$ python -q
>>> import numpy as np
>>> from numpy import linalg as LA
>>> np.set_printoptions(precision=2, suppress=True, linewidth=120, legacy="1.25")
>>> W0 = np.load("dump.npy")
>>> print(W0)
[[ 10  17  11 -42 -31  15]
 [-25  10  20  -5  30 -45]
 [ -4 -33 -39  30   3 -23]
 [ -4 -44 -44  72  28 -12]
 [ 26  16  12 -16 -28  60]
 [  3 -29 -33  38   5  -1]
 [ 31   4  -6 -13 -40  61]
 [ -7   6   8 -10   4 -14]
 [ -2   3  13  31  29  14]]
>>> # rank 3
>>> print(np.round(LA.svd(W0, compute_uv=False), 2) + 0)
[157.06 110.06  55.55   0.     0.     0.  ]
>>> print(W0.sum(axis=0))
[ 28 -50 -58  85   0  55]
>>> u, g = W0[5], W0[0]
>>> print(u @ u)
3409
>>> pr = (u @ g) / (u @ u) * u
>>> print(g - pr)
[ 12.28  -5.05 -14.09 -13.11 -27.2   14.24]
>>> print(pr)
[ -2.28  22.05  25.09 -28.89  -3.8    0.76]
>>> print(LA.matrix_rank(np.outer(u, g)))
1
>>> arr = np.loadtxt("case13.csv", delimiter=",")
>>> print(arr)
[[0. 0. 0. 0. 0. 4. 0. 0. 0. 0.]
 [0. 0. 0. 0. 0. 0. 0. 0. 4. 0.]
 [7. 0. 0. 0. 0. 0. 0. 0. 0. 0.]
 [0. 0. 0. 9. 0. 0. 0. 0. 0. 0.]
 [0. 0. 9. 0. 0. 0. 0. 0. 0. 0.]
 [0. 0. 0. 0. 0. 0. 7. 0. 0. 0.]
 [0. 0. 0. 0. 0. 0. 0. 5. 0. 0.]
 [0. 0. 0. 0. 0. 0. 0. 0. 0. 8.]
 [0. 0. 0. 0. 0. 0. 0. 0. 0. 0.]
 [0. 0. 0. 0. 9. 0. 0. 0. 0. 0.]]
>>> print([round(float(x), 2) for x in LA.svd(arr, compute_uv=False)[:3]])
[9.0, 9.0, 9.0]
>>> print(LA.matrix_rank(arr, rtol=0.1))
9
>>> print(LA.cond(arr) > 100)
True
>>> print(arr @ LA.pinv(arr) @ arr)
[[0. 0. 0. 0. 0. 4. 0. 0. 0. 0.]
 [0. 0. 0. 0. 0. 0. 0. 0. 4. 0.]
 [7. 0. 0. 0. 0. 0. 0. 0. 0. 0.]
 [0. 0. 0. 9. 0. 0. 0. 0. 0. 0.]
 [0. 0. 9. 0. 0. 0. 0. 0. 0. 0.]
 [0. 0. 0. 0. 0. 0. 7. 0. 0. 0.]
 [0. 0. 0. 0. 0. 0. 0. 5. 0. 0.]
 [0. 0. 0. 0. 0. 0. 0. 0. 0. 8.]
 [0. 0. 0. 0. 0. 0. 0. 0. 0. 0.]
 [0. 0. 0. 0. 9. 0. 0. 0. 0. 0.]]
>>> print(np.abs(arr).max())
9.0
>>> print(np.unravel_index(np.abs(arr).argmax(), arr.shape))
(3, 3)
>>> print(LA.matrix_rank(arr))
9
>>> print(arr - arr[0])
[[ 0.  0.  0.  0.  0.  0.  0.  0.  0.  0.]
 [ 0.  0.  0.  0.  0. -4.  0.  0.  4.  0.]
 [ 7.  0.  0.  0.  0. -4.  0.  0.  0.  0.]
 [ 0.  0.  0.  9.  0. -4.  0.  0.  0.  0.]
 [ 0.  0.  9.  0.  0. -4.  0.  0.  0.  0.]
 [ 0.  0.  0.  0.  0. -4.  7.  0.  0.  0.]
 [ 0.  0.  0.  0.  0. -4.  0.  5.  0.  0.]
 [ 0.  0.  0.  0.  0. -4.  0.  0.  0.  8.]
 [ 0.  0.  0.  0.  0. -4.  0.  0.  0.  0.]
 [ 0.  0.  0.  0.  9. -4.  0.  0.  0.  0.]]
>>> print(arr.shape)
(10, 10)
